$ python -q
>>> import numpy as np
>>> np.set_printoptions(precision=3, suppress=True, linewidth=200, floatmode="fixed")
>>> M = np.load("layer0.npy")
>>> M
array([[ 0,  1,  0,  2,  1],
       [ 0,  1,  0,  2,  1],
       [ 0,  0,  0,  0,  0],
       [ 2,  2,  1,  1, -1],
       [-2, -1, -1, -2,  2],
       [ 1,  0, -2,  0, -2],
       [ 0,  0,  0,  0,  0],
       [ 2,  2,  1,  1, -1],
       [ 3,  2, -2,  1,  0],
       [-1, -1, -3, -2,  0],
       [ 0,  0,  0,  0,  0],
       [ 2,  2,  1,  1, -1],
       [ 0,  0,  0,  0,  0],
       [ 0,  0,  0,  0,  0],
       [ 0,  0,  0,  0,  0],
       [-2, -1, -1, -2,  2],
       [ 0,  0,  0,  0,  0],
       [-1, -1, -3, -2,  0],
       [ 0,  0,  0,  0,  0],
       [ 0, -1, -1, -2,  2],
       [ 0,  0,  0,  0,  0],
       [ 0, -1, -1, -2,  2],
       [ 0,  0,  0,  0,  0],
       [ 1,  0, -2,  0, -2],
       [ 2,  2,  1,  1, -1],
       [ 0,  0,  0,  0,  0],
       [ 1,  0, -2,  0, -2],
       [-2, -1, -1, -2,  2],
       [ 0,  0,  0,  0,  0],
       [-2, -1, -1, -2,  2],
       [ 1,  1, -2, -1, -1],
       [ 0,  0,  0,  0,  0],
       [ 2,  2,  1,  1, -1],
       [ 2,  2,  1,  1, -1]])
>>> x0 = np.array([1, 0, 3, 0, 0])
>>> target = M @ x0
>>> target
array([  0,   0,   0,   5,  -5,  -5,   0,   5,  -3, -10,   0,   5,   0,   0,   0,  -5,   0, -10,   0,  -3,   0,  -3,   0,  -5,   5,   0,  -5,  -5,   0,  -5,  -5,   0,   5,   5])
>>> np.round(np.linalg.pinv(M) @ M, 3) + 0
array([[1.000, 0.000, 0.000, 0.000, 0.000],
       [0.000, 1.000, 0.000, 0.000, 0.000],
       [0.000, 0.000, 1.000, 0.000, 0.000],
       [0.000, 0.000, 0.000, 1.000, 0.000],
       [0.000, 0.000, 0.000, 0.000, 1.000]])
>>> rng = np.random.default_rng(595)
>>> target = target + 0.1 * rng.normal(size=34)
>>> target
array([  0.091,   0.113,  -0.120,   4.860,  -4.994,  -5.057,   0.222,   4.828,  -2.905, -10.080,  -0.176,   5.112,  -0.059,  -0.039,  -0.141,  -4.953,   0.043, -10.068,   0.110,  -3.164,  -0.125,
        -2.910,  -0.076,  -4.846,   5.035,  -0.084,  -4.949,  -5.038,   0.010,  -5.016,  -4.853,   0.007,   5.093,   4.910])
>>> c, *_ = np.linalg.lstsq(M, target)
>>> round(float(np.linalg.norm(target - M @ c)), 3)
0.579
>>> c
array([0.989, 0.011, 2.967, 0.040, 0.011])
>>> c.round()
array([1.000, 0.000, 3.000, 0.000, 0.000])
>>> lab = M[:, 1] > np.median(M[:, 1])
>>> f = M[lab].mean(axis=0) - M[~lab].mean(axis=0)
>>> ((M - M.mean(axis=0)) @ f > 0).astype(int)
array([1, 1, 0, 1, 0, 1, 0, 1, 1, 0, 0, 1, 0, 0, 0, 0, 0, 0, 0, 0, 0, 0, 0, 1, 1, 0, 1, 0, 0, 0, 1, 0, 1, 1])
>>> f
array([ 1.892,  2.033,  0.950,  1.667, -0.750])
>>> Xc = (M - M.mean(axis=0)) / M.std(axis=0)
>>> np.argwhere(np.abs(Xc) > 2)
array([[ 8,  0],
       [ 9,  2],
       [17,  2]])
>>> c = np.linalg.lstsq(np.delete(Xc, 3, axis=1), Xc[:, 3])[0]
>>> np.abs(c).argmax()
np.int64(1)
>>> c
array([-0.128,  0.674,  0.254, -0.226])
>>> C2 = M.T @ M
>>> np.allclose(C2, C2.T)
True
>>> np.linalg.eigvalsh(C2)[::-1]
array([153.811,  51.406,  18.478,  10.029,   3.277])
>>> arr = np.load("out17.npy")
>>> arr
array([[ 28, -13,  -1,   3,   4,  16,   7],
       [-13,  29,  -5,  -2,  -9,   5, -21],
       [ -1,  -5,   9,  -3,  10,  -2,  -4],
       [  3,  -2,  -3,  24, -18,  -8,  16],
       [  4,  -9,  10, -18,  44,   9,  -4],
       [ 16,   5,  -2,  -8,   9,  50, -19],
       [  7, -21,  -4,  16,  -4, -19,  35]])
>>> C2 = arr.T @ arr
>>> np.linalg.svd(arr, compute_uv=False) ** 2
array([6322.791, 3648.135, 2255.258,  150.361,   98.323,   82.003,    0.130])
>>> np.linalg.matrix_rank(C2)
np.int64(7)
>>> np.allclose(C2, C2.T)
True
>>> K = np.load("mat.npy")
>>> K
array([[0, 0, 1, 0, 0, 1, 0, 0],
       [0, 0, 1, 0, 0, 0, 0, 0],
       [1, 1, 0, 1, 0, 0, 0, 0],
       [0, 0, 1, 0, 1, 1, 0, 0],
       [0, 0, 0, 1, 0, 0, 1, 0],
       [1, 0, 0, 1, 0, 0, 0, 0],
       [0, 0, 0, 0, 1, 0, 0, 0],
       [0, 0, 0, 0, 0, 0, 0, 0]])
>>> evals, V = np.linalg.eigh(K)
>>> x0 = np.array([1, 2, -2, -2, -3, 0, -3, 3])
>>> x0 @ K @ x0 / (x0 @ x0), round(float(evals[0]), 3), round(float(evals[-1]), 3)
(np.float64(0.65), -2.276, 2.276)
>>> np.linalg.eigvalsh(K[1:, 1:])
array([-1.932, -1.000, -0.518,  0.000,  0.518,  1.000,  1.932])
>>> U, s, vt = np.linalg.svd(K)
>>> V = vt[:(s > 1e-8).sum()]
>>> x0 = K[7] + -1 * K[3] + rng.integers(2) * np.eye(8)[3]
>>> x0
array([ 0.000,  0.000, -1.000,  0.000, -1.000, -1.000,  0.000,  0.000])
>>> np.round(np.linalg.norm(x0 - V.T @ V @ x0), 3)
np.float64(0.0)
>>> np.round(V.T @ V, 3) + 0
array([[ 0.667,  0.000,  0.000,  0.333,  0.000,  0.000, -0.333,  0.000],
       [ 0.000,  1.000,  0.000,  0.000,  0.000,  0.000,  0.000,  0.000],
       [ 0.000,  0.000,  1.000,  0.000,  0.000,  0.000,  0.000,  0.000],
       [ 0.333,  0.000,  0.000,  0.667,  0.000,  0.000,  0.333,  0.000],
       [ 0.000,  0.000,  0.000,  0.000,  1.000,  0.000,  0.000,  0.000],
       [ 0.000,  0.000,  0.000,  0.000,  0.000,  1.000,  0.000,  0.000],
       [-0.333,  0.000,  0.000,  0.333,  0.000,  0.000,  0.667,  0.000],
       [ 0.000,  0.000,  0.000,  0.000,  0.000,  0.000,  0.000,  0.000]])
>>> np.trace(K @ K @ K) // 6
np.int64(0)
>>> K.sum(axis=0)
array([2, 1, 3, 3, 2, 2, 1, 0])
>>> L = np.diag(K.sum(axis=1)) - K
>>> (np.linalg.eigvalsh(L) < 1e-8).sum()
np.int64(2)
>>> L
array([[ 2,  0, -1,  0,  0, -1,  0,  0],
       [ 0,  1, -1,  0,  0,  0,  0,  0],
       [-1, -1,  3, -1,  0,  0,  0,  0],
       [ 0,  0, -1,  3, -1, -1,  0,  0],
       [ 0,  0,  0, -1,  2,  0, -1,  0],
       [-1,  0,  0, -1,  0,  2,  0,  0],
       [ 0,  0,  0,  0, -1,  0,  1,  0],
       [ 0,  0,  0,  0,  0,  0,  0,  0]])
>>> np.round(np.linalg.eigvalsh(L), 3) + 0
array([0.000, 0.000, 0.382, 0.885, 2.000, 2.618, 3.254, 4.861])
>>> E = np.load("w.npy")
>>> E
array([[0.000, 0.000, 0.000, 0.000, 0.000, 0.000, 0.000, 0.000, 0.000, 0.000, 0.000, 0.000, 2.000],
       [0.000, 0.000, 0.000, 0.000, 0.000, 0.000, 0.000, 0.000, 0.000, 0.000, 0.000, 0.000, 3.000],
       [0.000, 0.000, 0.000, 0.000, 0.000, 0.000, 0.000, 0.000, 0.000, 0.000, 0.000, 0.000, 3.000],
       [0.000, 0.000, 0.000, 0.000, 0.000, 0.000, 0.000, 0.000, 0.000, 0.000, 0.000, 0.000, 2.000],
       [0.000, 0.000, 0.000, 0.000, 0.000, 0.000, 0.000, 0.000, 0.000, 0.000, 0.000, 0.000, 1.000],
       [0.000, 0.000, 0.000, 0.000, 0.000, 0.000, 0.000, 0.000, 0.000, 0.000, 0.000, 0.000, 0.000],
       [0.000, 0.000, 0.000, 0.000, 0.000, 0.000, 0.000, 0.000, 0.000, 0.000, 0.000, 0.000, 2.000],
       [0.000, 0.000, 0.000, 0.000, 0.000, 0.000, 0.000, 0.000, 0.000, 0.000, 0.000, 0.000, 1.000],
       [0.000, 0.000, 0.000, 0.000, 0.000, 0.000, 0.000, 0.000, 0.000, 0.000, 0.000, 0.000, 0.000],
       [0.000, 0.000, 0.000, 0.000, 0.000, 0.000, 0.000, 0.000, 0.000, 0.000, 0.000, 0.000, 0.000],
       [0.000, 0.000, 0.000, 0.000, 0.000, 0.000, 0.000, 0.000, 0.000, 0.000, 0.000, 0.000, 1.000],
       [0.000, 0.000, 0.000, 0.000, 0.000, 0.000, 0.000, 0.000, 0.000, 0.000, 0.000, 0.000, 2.000],
       [2.000, 3.000, 3.000, 2.000, 1.000, 0.000, 2.000, 1.000, 0.000, 0.000, 1.000, 2.000, 0.000]])
>>> np.linalg.cond(E) > 100
np.True_
>>> np.argsort(-np.linalg.norm(E, axis=0).round(6), kind="stable")[:3]
array([12,  1,  2])
>>> np.linalg.matrix_rank(E, rtol=0.1)
np.int64(2)
>>> data = np.load("block5.npy")
>>> data
array([[-5, -2,  7, -6,  3, -1,  2,  2, -1,  5,  8],
       [ 8,  1, -6,  1, -1, -1, -3, -3, -5, -7,  4],
       [ 7,  3, -6,  4,  8,  3,  9, -1,  6,  7, -3],
       [-9, -9, -9, -9,  0, -1, -2,  2,  0,  2,  8],
       [-7,  4, -1, -7,  5, -7,  3,  4,  5,  7,  6]])
>>> B = data[0, 0] * data[1:] - np.outer(data[1:, 0], data[0])
>>> B
array([[  0,  11, -26,  43, -19,  13,  -1,  -1,  33,  -5, -84],
       [  0,  -1, -19,  22, -61,  -8, -59,  -9, -23, -70, -41],
       [  0,  27, 108,  -9,  27,  -4,  28,   8,  -9,  35,  32],
       [  0, -34,  54,  -7,  -4,  28,  -1,  -6, -32,   0,  26]])
>>> np.flatnonzero(~B.round(6).any(axis=1))
array([], dtype=int64)
>>> np.linalg.matrix_rank(B), np.linalg.matrix_rank(data)
(np.int64(4), np.int64(5))
>>> T = np.stack([data, -3 * data, data[::-1]])
>>> (T @ data.T).shape
(3, 5, 5)
>>> np.einsum("bij,cij->bc", T, T)
array([[ 1518, -4554,   677],
       [-4554, 13662, -2031],
       [  677, -2031,  1518]])
>>> T.shape
(3, 5, 11)
>>> np.linalg.norm(T, axis=(1, 2))
array([ 38.962, 116.885,  38.962])
>>> ang = np.radians(110)
>>> r_ = np.eye(11)
>>> r_[6, 6] = r_[9, 9] = np.cos(ang)
>>> r_[6, 9], r_[9, 6] = -np.sin(ang), np.sin(ang)
>>> r_
array([[ 1.000,  0.000,  0.000,  0.000,  0.000,  0.000,  0.000,  0.000,  0.000,  0.000,  0.000],
       [ 0.000,  1.000,  0.000,  0.000,  0.000,  0.000,  0.000,  0.000,  0.000,  0.000,  0.000],
       [ 0.000,  0.000,  1.000,  0.000,  0.000,  0.000,  0.000,  0.000,  0.000,  0.000,  0.000],
       [ 0.000,  0.000,  0.000,  1.000,  0.000,  0.000,  0.000,  0.000,  0.000,  0.000,  0.000],
       [ 0.000,  0.000,  0.000,  0.000,  1.000,  0.000,  0.000,  0.000,  0.000,  0.000,  0.000],
       [ 0.000,  0.000,  0.000,  0.000,  0.000,  1.000,  0.000,  0.000,  0.000,  0.000,  0.000],
       [ 0.000,  0.000,  0.000,  0.000,  0.000,  0.000, -0.342,  0.000,  0.000, -0.940,  0.000],
       [ 0.000,  0.000,  0.000,  0.000,  0.000,  0.000,  0.000,  1.000,  0.000,  0.000,  0.000],
       [ 0.000,  0.000,  0.000,  0.000,  0.000,  0.000,  0.000,  0.000,  1.000,  0.000,  0.000],
       [ 0.000,  0.000,  0.000,  0.000,  0.000,  0.000,  0.940,  0.000,  0.000, -0.342,  0.000],
       [ 0.000,  0.000,  0.000,  0.000,  0.000,  0.000,  0.000,  0.000,  0.000,  0.000,  1.000]])
>>> B = data @ r_.T
>>> np.linalg.svd(data, compute_uv=False), np.linalg.svd(B, compute_uv=False)
(array([26.318, 20.570, 15.348, 10.119,  8.016]), array([26.318, 20.570, 15.348, 10.119,  8.016]))
>>> np.allclose(np.linalg.norm(data, axis=1), np.linalg.norm(B, axis=1))
True
>>> np.allclose(data @ data.T, B @ B.T)
True
>>> round(float(np.linalg.det(r_)), 3), np.round(np.trace(r_), 3)
(1.0, np.float64(8.316))
